% ipython --no-banner

In [1]: import numpy as np

In [2]: np.set_printoptions(precision=2, suppress=True, linewidth=160)

In [3]: def rd(a):
   ...:     return np.round(a, 2) + 0
   ...: 

In [4]: M = np.load("test5.npy")

In [5]: M
Out[5]: 
array([[ 1,  3,  0,  0],
       [ 1, -2,  0,  0],
       [ 0,  0,  1,  3],
       [ 0,  0,  1, -2]])

In [6]: q, r_ = np.linalg.qr(M)

In [7]: rd(r_)
Out[7]: 
array([[-1.41, -0.71,  0.  ,  0.  ],
       [ 0.  , -3.54,  0.  ,  0.  ],
       [ 0.  ,  0.  , -1.41, -0.71],
       [ 0.  ,  0.  ,  0.  , -3.54]])

In [8]: rd(q.T @ q)
Out[8]: 
array([[1., 0., 0., 0.],
       [0., 1., 0., 0.],
       [0., 0., 1., 0.],
       [0., 0., 0., 1.]])

In [9]: rd(abs(r_[0, 0])), rd(np.linalg.norm(M[:, 0]))
Out[9]: (np.float64(1.41), np.float64(1.41))

In [10]: rd(q @ r_)
Out[10]: 
array([[ 1.,  3.,  0.,  0.],
       [ 1., -2.,  0.,  0.],
       [ 0.,  0.,  1.,  3.],
       [ 0.,  0.,  1., -2.]])

In [11]: np.linalg.matrix_rank(r_ - r_[0, 0] * np.eye(4))
Out[11]: np.int64(2)

In [12]: rd(np.sort(np.linalg.eigvals(r_)))
Out[12]: array([-3.54, -3.54, -1.41, -1.41])

In [13]: np.prod(np.diag(r_)), rd(np.linalg.det(r_))
Out[13]: (np.float64(25.0), np.float64(25.0))

In [14]: rd(r_ @ r_)
Out[14]: 
array([[ 2. ,  3.5,  0. ,  0. ],
       [ 0. , 12.5,  0. ,  0. ],
       [ 0. ,  0. ,  2. ,  3.5],
       [ 0. ,  0. ,  0. , 12.5]])

In [15]: rng = np.random.default_rng(449)

In [16]: labels = rng.permutation(4)

In [17]: labels
Out[17]: array([0, 1, 2, 3])

In [18]: A2 = M[labels][:, labels]

In [19]: rd(np.linalg.det(A2)), rd(np.linalg.det(M[labels]))
Out[19]: (np.float64(25.0), np.float64(25.0))

In [20]: np.diag(A2)
Out[20]: array([ 1, -2,  1, -2])

In [21]: A2
Out[21]: 
array([[ 1,  3,  0,  0],
       [ 1, -2,  0,  0],
       [ 0,  0,  1,  3],
       [ 0,  0,  1, -2]])

In [22]: np.trace(A2)
Out[22]: np.int64(-2)

In [23]: rd(np.sort(np.abs(np.linalg.eigvals(A2))))
Out[23]: array([1.79, 1.79, 2.79, 2.79])
